$ python3 -q
>>> import numpy as np
>>> from numpy import linalg as LA
>>> np.set_printoptions(suppress=True, linewidth=120)
>>> basis = np.array([[0, 2, -1, 2, 1, 0, -1]])
>>> rng = np.random.default_rng(92)
>>> W0 = rng.normal(size=(10, 1)) @ basis + np.array([-1, 1, 2, 2, -1, 0, -1])
>>> W0.round(1) + 0
array([[-1. , -3.9,  4.4, -2.9, -3.4,  0. ,  1.4],
       [-1. , -1. ,  3. ,  0. , -2. ,  0. ,  0. ],
       [-1. , -1.7,  3.3, -0.7, -2.3,  0. ,  0.3],
       [-1. , -1.7,  3.3, -0.7, -2.3,  0. ,  0.3],
       [-1. ,  0.2,  2.4,  1.2, -1.4,  0. , -0.6],
       [-1. ,  3.2,  0.9,  4.2,  0.1,  0. , -2.1],
       [-1. , -0.5,  2.7,  0.5, -1.7,  0. , -0.3],
       [-1. ,  0.9,  2. ,  1.9, -1. ,  0. , -1. ],
       [-1. ,  0.5,  2.3,  1.5, -1.3,  0. , -0.7],
       [-1. ,  0.6,  2.2,  1.6, -1.2,  0. , -0.8]])
>>> def softmax(z):
...     e = np.exp(z - z.max(axis=-1, keepdims=True))
...     return e / e.sum(axis=-1, keepdims=True)
... 
>>> np.round(softmax(W0[7]), 1) + 0
array([0. , 0.1, 0.4, 0.4, 0. , 0.1, 0. ])
>>> np.round(softmax(10 * W0[7]), 1) + 0
array([0. , 0. , 0.8, 0.2, 0. , 0. , 0. ])
>>> S = W0 @ W0.T / np.sqrt(7)
>>> np.round(softmax(S)[7] @ W0, 1)
array([-1. ,  1.8,  1.6,  2.8, -0.6,  0. , -1.4])
>>> round(LA.norm(W0, "nuc"), 1)
np.float64(20.0)
>>> round(LA.norm(W0, 1), 1), np.round(LA.norm(W0, np.inf), 1)
(np.float64(26.7), np.float64(17.1))
>>> np.round(LA.norm(W0, axis=1), 1)
array([7.6, 3.9, 4.6, 4.6, 3.3, 5.8, 3.5, 3.4, 3.3, 3.3])
>>> round(float(LA.norm(W0[5], 1)), 1), np.round(LA.norm(W0[5], np.inf), 1)
(11.5, np.float64(4.2))
>>> m1 = np.loadtxt("dump.csv", delimiter=",")
>>> m1
array([[0., 1., 0., 0., 1., 1., 1., 1.],
       [1., 0., 0., 0., 0., 0., 0., 1.],
       [0., 0., 0., 0., 1., 0., 0., 0.],
       [0., 0., 0., 0., 1., 0., 1., 0.],
       [1., 0., 1., 1., 0., 1., 0., 0.],
       [1., 0., 0., 0., 1., 0., 0., 0.],
       [1., 0., 0., 1., 0., 0., 0., 0.],
       [1., 1., 0., 0., 0., 0., 0., 0.]])
>>> np.argwhere(np.triu(m1))
array([[0, 1],
       [0, 4],
       [0, 5],
       [0, 6],
       [0, 7],
       [1, 7],
       [2, 4],
       [3, 4],
       [3, 6],
       [4, 5]])
>>> m1 @ m1
array([[5., 1., 1., 2., 1., 1., 0., 1.],
       [1., 2., 0., 0., 1., 1., 1., 1.],
       [1., 0., 1., 1., 0., 1., 0., 0.],
       [2., 0., 1., 2., 0., 1., 0., 0.],
       [1., 1., 0., 0., 4., 1., 2., 1.],
       [1., 1., 1., 1., 1., 2., 1., 1.],
       [0., 1., 0., 0., 2., 1., 2., 1.],
       [1., 1., 0., 0., 1., 1., 1., 2.]])
>>> m1.sum(axis=0)
array([5., 2., 1., 2., 4., 2., 2., 2.])
>>> low = np.diag(m1.sum(axis=1)) - m1
>>> low
array([[ 5., -1.,  0.,  0., -1., -1., -1., -1.],
       [-1.,  2.,  0.,  0.,  0.,  0.,  0., -1.],
       [ 0.,  0.,  1.,  0., -1.,  0.,  0.,  0.],
       [ 0.,  0.,  0.,  2., -1.,  0., -1.,  0.],
       [-1.,  0., -1., -1.,  4., -1.,  0.,  0.],
       [-1.,  0.,  0.,  0., -1.,  2.,  0.,  0.],
       [-1.,  0.,  0., -1.,  0.,  0.,  2.,  0.],
       [-1., -1.,  0.,  0.,  0.,  0.,  0.,  2.]])
>>> LA.matrix_rank(low)
np.int64(7)
